>>> import numpy as np
>>> import numpy.linalg as la
>>> np.set_printoptions(precision=2, suppress=True, linewidth=200, sign=" ")
>>> tidy = lambda a: np.round(a, 2) + 0
>>> rng = np.random.default_rng(94)
>>> E = rng.normal(size=(16, 3)) + 3 * np.array([0, 0, 1])
>>> print(tidy(E))
[[ 1.01  0.51  2.34]
 [ 0.18  0.26  2.87]
 [ 0.52 -0.17  2.47]
 [-1.12 -1.86  3.37]
 [-1.24 -0.24  3.34]
 [-0.5  -0.12  2.71]
 [-1.05 -0.83  4.82]
 [ 0.12 -0.36  3.07]
 [-0.12 -1.68  2.44]
 [ 0.25  0.63  2.42]
 [ 0.39  1.15  3.36]
 [ 1.22  0.01  2.53]
 [ 0.31  0.21  3.51]
 [ 0.38  1.08  2.87]
 [-1.19  0.45  3.8 ]
 [ 0.35  0.85  2.24]]
>>> idx = E[:, 2] > np.median(E[:, 2])
>>> f = E[idx].mean(axis=0) - E[~idx].mean(axis=0)
>>> print(np.argsort(-np.abs(f).round(6), kind="stable"))
[ 2  0  1]
>>> print((((E - E.mean(axis=0)) @ f > 0) == idx).mean())
0.75
>>> print(idx.astype(int))
[ 0  0  0  1  1  0  1  1  0  0  1  0  1  1  1  0]
>>> cen = (E - E.mean(axis=0)) / E.std(axis=0)
>>> print(tidy(cen.std(axis=0)))
[ 1.  1.  1.]
>>> print(np.argwhere(np.abs(cen) > 2))
[[ 3  1]
 [ 6  2]]
>>> b = la.lstsq(np.delete(cen, 1, axis=1), cen[:, 1])[0]
>>> print(tidy(1 - np.var(cen[:, 1] - np.delete(cen, 1, axis=1) @ b)))
0.25
>>> print(tidy(b))
[ 0.6   0.18]
>>> f = np.array([0, 2, 2])
>>> print(tidy(np.cross(E[7, :3], E[5, :3])))
[-0.6  -1.83 -0.19]
>>> print(tidy(np.polyval(f, E[7])))
[ 2.23  1.28  8.14]
>>> cent = E[[9, 8]].astype(float)
>>> for _ in range(5):
...     idx = la.norm(E[:, None] - cent, axis=-1).argmin(axis=1)
...     cent = np.array([E[idx == j].mean(axis=0) for j in range(2)])
... 
>>> print(idx)
[ 0  0  0  1  1  0  1  0  1  0  0  0  0  0  1  0]
>>> print(np.abs(cent[1] - cent[0]).argmax())
0
>>> P = E @ la.solve(E.T @ E, E.T)
>>> print(tidy(P @ E[:, 1]))
[ 0.51  0.26 -0.17 -1.86 -0.24 -0.12 -0.83 -0.36 -1.68  0.63  1.15  0.01  0.21  1.08  0.45  0.85]
>>> print(np.allclose(P @ P, P))
True
>>> print(tidy(la.eigvalsh(P)))
[ 0.  0.  0.  0.  0.  0.  0.  0.  0.  0.  0.  0.  0.  1.  1.  1.]
>>> print(np.trace(P))
3.0
>>> print(la.matrix_rank(np.eye(16) - P))
13
